$ python -q
>>> import numpy as np
>>> np.set_printoptions(suppress=True, linewidth=200)
>>> r0 = np.array([3, 1, 1]) + 0.5
>>> W0 = np.eye(3) - 2 * np.outer(r0, r0) / (r0 @ r0)
>>> print(W0.round(3))
[[-0.463 -0.627 -0.627]
 [-0.627  0.731 -0.269]
 [-0.627 -0.269  0.731]]
>>> q = W0.astype(float).copy()
>>> for j in range(3):
...     q[:, j] -= q[:, :j] @ (q[:, :j].T @ q[:, j])
...     q[:, j] /= np.linalg.norm(q[:, j])
... 
>>> np.round(q.T @ W0, 3) + 0
array([[1., 0., 0.],
       [0., 1., 0.],
       [0., 0., 1.]])
>>> np.round(q.T @ q, 3) + 0
array([[1., 0., 0.],
       [0., 1., 0.],
       [0., 0., 1.]])
>>> ev, V = np.linalg.eigh(W0)
>>> np.round(np.linalg.eigvalsh(W0 + -3 * np.eye(3)), 3)
array([-4., -2., -2.])
>>> np.round(V.T @ W0 @ V, 3) + 0
array([[-1.,  0.,  0.],
       [ 0.,  1.,  0.],
       [ 0.,  0.,  1.]])
>>> ev.round(3)
array([-1.,  1.,  1.])
>>> K = np.loadtxt("sample0.csv", delimiter=",")
>>> K
array([[0., 1.],
       [1., 0.]])
>>> print(np.trace(K))
0.0
>>> round(float(np.linalg.det(K)), 3)
-1.0
>>> np.round(np.sort(np.abs(np.linalg.eigvals(K))), 3)
array([1., 1.])
>>> (K - K.T) / 2
array([[0., 0.],
       [0., 0.]])
>>> ev, V = np.linalg.eigh(K)
>>> x = np.array([9, 0])
>>> np.round(np.linalg.eigvalsh(K[1:, 1:]), 3)
array([0.])
>>> x @ K @ x / (x @ x), ev[0], ev[-1]
(np.float64(0.0), np.float64(-1.0), np.float64(1.0))
>>> x @ K @ x
np.float64(0.0)
>>> print(np.abs(K).sum(axis=1).max(), np.abs(ev).max())
1.0 1.0
>>> np.round(V * np.maximum(ev, 0) @ V.T, 3)
array([[0.5, 0.5],
       [0.5, 0.5]])
>>> mat = np.loadtxt("case8.csv", delimiter=",")
>>> mat
array([[0., 0.],
       [3., 1.]])
>>> rng = np.random.default_rng(90)
>>> idx = rng.permutation(2)
>>> idx
array([1, 0])
>>> M2 = mat[idx][:, idx]
>>> np.trace(M2)
np.float64(1.0)
>>> np.round(np.sort(np.abs(np.linalg.eigvals(M2))), 3)
array([0., 1.])
>>> M2
array([[1., 3.],
       [0., 0.]])
>>> np.diag(M2)
array([1., 0.])
>>> np.allclose(M2, mat)
False
>>> hat = np.triu(np.array([[9, -1], [8, -5]]), 1) + np.eye(2)
>>> M2 = hat @ mat @ np.linalg.inv(hat)
>>> round(np.linalg.det(M2), 3)
np.float64(0.0)
>>> hat @ mat - mat @ hat
array([[-3., -1.],
       [ 0.,  3.]])
>>> M2
array([[-3., -4.],
       [ 3.,  4.]])
>>> np.linalg.matrix_rank(M2)
np.int64(1)
>>> [round(float(x), 3) for x in np.linalg.svd(mat, compute_uv=False)[:3]]
[3.162, 0.0]
>>> np.linalg.matrix_rank(mat, rtol=0.1)
np.int64(1)
>>> print(np.argsort(-np.linalg.norm(mat, axis=0).round(6), kind="stable")[:3])
[0 1]
>>> np.linalg.cond(mat) > 100
np.True_
